>>> import numpy as np
>>> import numpy.linalg as la
>>> np.set_printoptions(suppress=True, linewidth=140)
>>> W2 = np.sign(np.array([[1, 1, 3, 5], [4, 2, 4, -2], [-1, -3, 5, 0], [-3, 0, 4, -2]]))
>>> B = (np.tril(W2, -1) + np.eye(4)) @ (np.triu(W2, 1) + np.eye(4))
>>> evals = np.array([-6, 9, 4, -3])
>>> data = np.rint(B * evals @ la.inv(B)) + 0
>>> data
array([[ -3.,  -8., -23.,  18.],
       [  0., -16., -40.,  30.],
       [  0.,  20.,  44., -30.],
       [  0.,  15.,  30., -21.]])
>>> (data + data.T) / 2
array([[ -3. ,  -4. , -11.5,   9. ],
       [ -4. , -16. , -10. ,  22.5],
       [-11.5, -10. ,  44. ,   0. ],
       [  9. ,  22.5,   0. , -21. ]])
>>> np.round(la.matrix_power(data, 2), 2)
array([[   9.,  -38.,  -83.,   18.],
       [   0.,  -94., -220.,   90.],
       [   0.,  110.,  236.,  -90.],
       [   0.,   45.,   90.,   -9.]])
>>> assert data == data.T
Traceback (most recent call last):
  File "<python-input-10>", line 1, in <module>
    assert data == data.T
           ^^^^^^^^^^^^^^
ValueError: The truth value of an array with more than one element is ambiguous. Use a.any() or a.all()
>>> evals, V = la.eig(data)
>>> np.round(np.sort(la.eigvals(data @ data)), 2)
array([ 9., 16., 36., 81.])
>>> np.round(np.prod(evals), 2)
np.float64(648.0)
>>> evals.round(2)
array([-3., -6.,  9.,  4.])
>>> np.round(np.abs(la.svd(data)[2][-1]), 2)
array([0.01, 0.47, 0.64, 0.61])
>>> [round(float(x), 2) for x in la.svd(data, compute_uv=False)[:3]]
[91.97, 4.52, 1.9]
>>> round(la.norm(data, 2) / la.norm(data), 2)
np.float64(1.0)
>>> K = np.load("x.npy")
>>> K
array([[  0.7,   0.6,  -0.8,   0. ,  -0.4,   0.9,   1.4,  -1.7,   0.7,  -0.2,  -0.4,  -2. ,   0.2,  -0.5],
       [  2.8,  -0.7,  -1.4,   0.7,   1.2,  -0.1,   1.1,  -0.5,  -0.6,   0.1,   0.9, -13. ,   0.5,  -0.1],
       [ -0.7,  -1.2,   0.9,  -0.6,   0.5,  -1.3,  -0.6,  -0.2,  -0.5,   0.6,   0.1,   5. ,   0. ,  -0.4],
       [ -1.5,  -0.4,  -1. ,  -2.2,  -0.3,   0.2,   1.6,   1.3,  -0.9,  -0.9,   1.5, -19. ,   1.3,  -1.4],
       [  0.8,   0.3,  -0.4,   1.5,   0.6,   2.7,  -0.4,   0.1,   0.7,   0.3,  -0.2, -14. ,   0.8,  -0.7],
       [  1. ,  -0.9,  -0.2,   0.5,   0.3,  -0.5,   0.8,  -0.1,  -1. ,   0.1,   0.4,  -5. ,  -0.1,   0.7],
       [ -0.5,  -0.5,  -1. ,  -0.2,   0.5,   0.7,  -0.5,   1.1,   0.5,  -2. ,   1. ,  -7. ,  -0.5,  -0.9],
       [  0.9,   0.6,  -0.7,  -0.4,  -2.2,   0.4,   1. ,  -0.2,   1.2,  -0.5,  -1.1,   3. ,   0.7,   0.4]])
>>> # column 11 is much longer than the rest
>>> W = np.array([[0, 0, 2, 0, 2, -1],
...     [1, 3, 0, 1, 1, -3],
...     [-2, -2, 3, 1, 2, 0],
...     [1, -2, 1, 0, 0, 0],
...     [1, 0, 3, -2, -2, -1],
...     [1, -1, 0, 3, 1, -3],
...     [3, -2, -3, 2, -1, -1],
...     [1, -2, 3, 2, -3, 1],
...     [2, -2, 1, 1, 0, 1],
...     [-1, 3, -2, 3, 3, 1],
...     [1, -1, 0, 2, -2, 2],
...     [1, 1, -2, -3, 2, 0],
...     [0, 0, 0, 3, 0, 3],
...     [3, -1, 2, -1, -3, 3]])
>>> c = np.array([5, 4, 3, 7, 5, 3])
>>> act = np.maximum(K @ W + c, 0)
>>> la.matrix_rank(act)
np.int64(6)
>>> (act > 0).astype(int)
array([[1, 1, 0, 1, 1, 0],
       [0, 0, 1, 1, 0, 1],
       [1, 1, 0, 0, 1, 1],
       [0, 0, 1, 1, 0, 1],
       [0, 0, 1, 1, 0, 0],
       [1, 0, 1, 1, 0, 1],
       [1, 0, 1, 1, 0, 1],
       [1, 1, 0, 1, 1, 1]])
>>> np.round((act > 0).mean(axis=0), 2)
array([0.62, 0.38, 0.62, 0.88, 0.38, 0.75])
>>> W2 = np.array([[2, 1], [1, 0], [2, 2], [2, 1], [0, 2], [2, 3]])
>>> (act @ W2).round(6).argmax(axis=1)
array([0, 0, 1, 0, 0, 0, 0, 1])
>>> W @ W2
array([[ 2,  5],
       [ 1, -5],
       [ 2,  9],
       [ 2,  3],
       [ 2, -2],
       [ 1, -3],
       [ 0, -6],
       [12,  6],
       [ 8,  8],
       [ 5,  7],
       [ 9,  5],
       [-7, -2],
       [12, 12],
       [13,  9]])
>>> def softmax(z):
...     e = np.exp(z - z.max(axis=-1, keepdims=True))
...     return e / e.sum(axis=-1, keepdims=True)
... 
>>> np.round(softmax(K[7] + -3), 2) + 0
array([0.06, 0.05, 0.01, 0.02, 0.  , 0.04, 0.07, 0.02, 0.09, 0.02, 0.01, 0.52, 0.05, 0.04])
>>> np.round(softmax(10 * K[7]), 2) + 0
array([0., 0., 0., 0., 0., 0., 0., 0., 0., 0., 0., 1., 0., 0.])
>>> np.round(softmax(K).sum(axis=1), 2)
array([1., 1., 1., 1., 1., 1., 1., 1.])
>>> scores = K @ K.T / np.sqrt(14)
>>> np.round(softmax(scores), 2) + 0
array([[0.  , 0.09, 0.  , 0.76, 0.14, 0.  , 0.  , 0.  ],
       [0.  , 0.  , 0.  , 1.  , 0.  , 0.  , 0.  , 0.  ],
       [0.  , 0.  , 1.  , 0.  , 0.  , 0.  , 0.  , 0.  ],
       [0.  , 0.  , 0.  , 1.  , 0.  , 0.  , 0.  , 0.  ],
       [0.  , 0.  , 0.  , 1.  , 0.  , 0.  , 0.  , 0.  ],
       [0.  , 0.  , 0.  , 1.  , 0.  , 0.  , 0.  , 0.  ],
       [0.  , 0.  , 0.  , 1.  , 0.  , 0.  , 0.  , 0.  ],
       [0.  , 0.  , 0.06, 0.  , 0.  , 0.  , 0.  , 0.94]])
>>> np.round(softmax(scores + np.triu(np.full(scores.shape, -np.inf), 1)), 2) + 0
array([[1.  , 0.  , 0.  , 0.  , 0.  , 0.  , 0.  , 0.  ],
       [0.  , 1.  , 0.  , 0.  , 0.  , 0.  , 0.  , 0.  ],
       [0.  , 0.  , 1.  , 0.  , 0.  , 0.  , 0.  , 0.  ],
       [0.  , 0.  , 0.  , 1.  , 0.  , 0.  , 0.  , 0.  ],
       [0.  , 0.  , 0.  , 1.  , 0.  , 0.  , 0.  , 0.  ],
       [0.  , 0.  , 0.  , 1.  , 0.  , 0.  , 0.  , 0.  ],
       [0.  , 0.  , 0.  , 1.  , 0.  , 0.  , 0.  , 0.  ],
       [0.  , 0.  , 0.06, 0.  , 0.  , 0.  , 0.  , 0.94]])
>>> np.round(la.norm(K, axis=1), 2)
array([ 3.51, 13.57,  5.59, 19.52, 14.45,  5.46,  7.68,  4.52])
>>> np.round(la.norm(K, 2), 2)
np.float64(29.27)
>>> round(la.norm(K[3] - K[6]), 2)
np.float64(12.7)
>>> round(la.norm(K, 1), 2), round(float(la.norm(K, np.inf)), 2)
(np.float64(68.0), 33.5)
>>> np.count_nonzero(K)
np.int64(110)
>>> round(float(la.norm(K)), 2)
30.44
>>> np.round(K.sum(axis=0), 2)
array([  3.5,  -2.2,  -4.6,  -0.7,   0.2,   3. ,   4.4,  -0.2,   0.1,  -2.5,   2.2, -52. ,   2.9,  -2.9])
>>> la.rank(K)
Traceback (most recent call last):
  File "<python-input-44>", line 1, in <module>
    la.rank(K)
    ^^^^^^^
AttributeError: module 'numpy.linalg' has no attribute 'rank'
>>> np.round(K.sum(axis=1), 2)
array([ -1.5,  -9.1,   1.6, -21.7,  -7.9,  -4. ,  -9.3,   3.1])
>>> x0 = np.array([3, 0, 0, 3, 3, 2, 0, 3, 2, 0, 2, 1, 3, 2])
>>> np.round(np.einsum("ij,j->i", K, x0), 2)
array([ -4.2,   1.3,  -2.2, -24.4,   2.4,  -1. ,  -3.2,   1.2])
>>> np.round(K @ (2 * x0), 2)
array([ -8.4,   2.6,  -4.4, -48.8,   4.8,  -2. ,  -6.4,   2.4])
>>> np.sign((K @ x0).round(6))
array([-1.,  1., -1., -1.,  1., -1., -1.,  1.])
>>> sv = 5 * 0.5 ** np.arange(5)
>>> q, _ = la.qr(np.array([[0.5, -0.1, 0.1, -0.1, -0.5],
...     [0.2, -0.1, -0.8, 1.1, -0.1],
...     [1.4, 0.1, 0.2, 0.4, 1.6],
...     [0.6, -0.3, -1.1, -0.9, 0.6],
...     [-1.0, 0.8, -0.2, -0.1, 0.8]]))
>>> rng = np.random.default_rng(23)
>>> M = rng.normal(size=(34, 5)) * sv @ q
>>> M.round(2)
array([[ -0.2 ,   0.41,   0.97,   0.92,   2.84],
       [  1.97,   0.02,  -2.69,   2.75, -10.02],
       [ -0.36,  -0.42,   0.23,  -1.78,   1.25],
       [  1.07,  -0.22,   0.95,  -1.28,  -1.14],
       [  0.81,  -0.8 ,   0.38,  -0.58,  -1.39],
       [  0.77,  -0.14,  -2.21,   2.45,   1.  ],
       [  2.1 ,   0.01,   0.69,  -3.47,  -5.1 ],
       [  1.24,  -0.69,  -0.91,   2.11,  -5.67],
       [ -1.11,   0.99,   1.51,  -2.39,   4.6 ],
       [ -1.43,  -0.24,   1.83,  -3.32,   5.21],
       [  1.91,  -1.61,   0.02,   1.04,  -1.35],
       [ -1.01,   0.99,   0.95,  -1.27,   0.94],
       [  0.4 ,   0.18,  -0.79,   1.85,  -0.04],
       [ -1.88,  -0.59,  -2.32,   4.28,   5.38],
       [  4.72,  -0.59,   0.74,  -0.03, -19.01],
       [ -0.25,  -0.05,   1.29,  -1.41,   2.83],
       [  0.33,   0.54,   2.75,  -3.65,   1.86],
       [ -0.07,  -0.36,  -3.39,   3.39,  -4.7 ],
       [  0.2 ,  -1.15,  -0.16,   0.26,   4.38],
       [  2.95,  -1.02,   0.59,  -0.99,  -4.39],
       [  0.55,   0.99,   2.14,  -2.5 ,  -4.48],
       [  0.01,   0.59,   0.97,  -0.72,  -1.43],
       [  2.34,  -0.48,   0.66,  -3.21,  -7.36],
       [ -2.97,   0.69,   0.63,   0.08,   9.25],
       [ -1.78,   0.01,  -0.82,   1.45,   9.16],
       [  1.4 ,  -0.68,  -2.13,   1.78,  -1.87],
       [ -1.28,   0.22,   0.12,   0.07,   4.02],
       [ -2.07,   0.37,  -0.37,   2.17,   5.89],
       [  1.14,  -0.48,  -0.71,  -0.52,   1.9 ],
       [  0.12,   0.99,  -0.22,   1.12,  -6.29],
       [ -0.5 ,  -0.96,  -1.02,   0.75,   0.98],
       [ -0.88,  -0.11,  -0.41,   0.23,   3.27],
       [ -1.5 ,   0.2 ,   2.04,  -1.14,   6.22],
       [  1.69,  -0.38,   2.62,  -2.6 ,  -1.35]])
>>> cen = M - M.mean(axis=0)
>>> V = la.svd(cen)[2][:2]
>>> B = cen - cen @ V.T @ V
>>> np.round(np.cov(cen @ V.T, rowvar=False), 2) + 0
array([[34.78,  0.  ],
       [ 0.  ,  6.18]])
>>> np.round(B.std(axis=0), 2)
array([0.72, 0.61, 0.51, 0.35, 0.19])
>>> la.norm(B, axis=1).round(6).argmax()
np.int64(29)
>>> np.round(np.diag(V.T @ V), 2)
array([0.07, 0.01, 0.31, 0.68, 0.94])
>>> W2 = M[[16, 13]].astype(float)
>>> for _ in range(4):
...     z = la.norm(M[:, None] - W2, axis=-1).argmin(axis=1)
...     W2 = np.array([M[z == j].mean(axis=0) for j in range(2)])
... 
>>> z
array([1, 0, 1, 0, 0, 1, 0, 0, 1, 1, 0, 1, 1, 1, 0, 1, 1, 0, 1, 0, 0, 0, 0, 1, 1, 0, 1, 1, 1, 0, 1, 1, 1, 0])
>>> W2.round(2)
array([[ 1.52, -0.28,  0.03, -0.21, -5.04],
       [-0.76,  0.02,  0.18, -0.05,  3.73]])
>>> np.abs(W2[1] - W2[0]).argmax()
np.int64(4)
>>> np.round(W2[1] - W2[0], 2)
array([-2.28,  0.31,  0.15,  0.16,  8.77])
>>> z = M[:, 0] > np.median(M[:, 0])
>>> r0 = M[z].mean(axis=0) - M[~z].mean(axis=0)
>>> r0.round(2) + 0
array([ 2.51, -0.54,  0.  , -0.53, -6.09])
>>> proj = M @ la.solve(M.T @ M, M.T)
>>> np.allclose(proj @ proj, proj)
True
>>> la.matrix_rank(np.eye(34) - proj)
np.int64(29)
>>> x0 = np.array([-2, 1, -3, 1, 3])
>>> target = M @ x0
>>> np.round(la.pinv(M) @ M, 2) + 0
array([[1., 0., 0., 0., 0.],
       [0., 1., 0., 0., 0.],
       [0., 0., 1., 0., 0.],
       [0., 0., 0., 1., 0.],
       [0., 0., 0., 0., 1.]])
>>> target = target + 0.3 * rng.normal(size=34)
>>> target.round(2)
array([  7.39, -22.88,   1.02,  -9.97,  -8.05,  10.83, -24.64, -15.8 ,   9.95,   9.63,  -8.21,   1.82,   3.57,  30.61, -69.53,   3.72,
        -6.21,  -0.87,  12.68, -23.72, -22.57,  -6.84, -32.18,  33.  ,  35.01,  -1.28,  14.38,  25.9 ,   4.  , -16.64,   6.26,  12.76,
        14.45, -18.09])
>>> c, *_ = la.lstsq(M, target)
>>> np.round(M.T @ (target - M @ c), 2) + 0
array([0., 0., 0., 0., 0.])
>>> c.round()
array([-2.,  1., -3.,  1.,  3.])
>>> F = np.loadtxt("out12.csv", delimiter=",")
>>> F
array([[  0.,   0., -18., -27., -27., -27., -27., -18.,   9.,   9.,  -9.],
       [  0.,   0.,  18.,  27.,  27.,  27.,  27.,  18.,  -9.,  -9.,   9.],
       [  0.,   0.,  -4.,  -6.,  -6.,  -6.,  -6.,  -4.,   2.,   2.,  -2.],
       [  0.,   0.,   4.,   6.,   6.,   6.,   6.,   4.,  -2.,  -2.,   2.],
       [  0.,   0., -14., -21., -21., -21., -21., -14.,   7.,   7.,  -7.],
       [  0.,   0., -16., -24., -24., -24., -24., -16.,   8.,   8.,  -8.],
       [  0.,   0.,  -8., -12., -12., -12., -12.,  -8.,   4.,   4.,  -4.]])
>>> Uu, sv, VT = la.svd(F)
>>> V = VT[:(sv > 1e-8).sum()]
>>> x0 = F[5] + 2 * F[0] + rng.integers(2) * np.eye(11)[5]
>>> x0
array([  0.,   0., -52., -78., -78., -78., -78., -52.,  26.,  26., -26.])
>>> np.round(np.diag(V.T @ V), 2)
array([0.  , 0.  , 0.09, 0.19, 0.19, 0.19, 0.19, 0.09, 0.02, 0.02, 0.02])
>>> round(la.norm(x0 - V.T @ V @ x0), 2)
np.float64(0.0)
>>> Uu, sv, VT = la.svd(F, full_matrices=False)
>>> Uu.shape, sv.shape, VT.shape
((7, 7), (7,), (7, 11))
>>> np.abs(Uu[:, 0]).round(6).argmax()
np.int64(0)
>>> np.round(sv / sv[0], 2) + 0
array([1., 0., 0., 0., 0., 0., 0.])
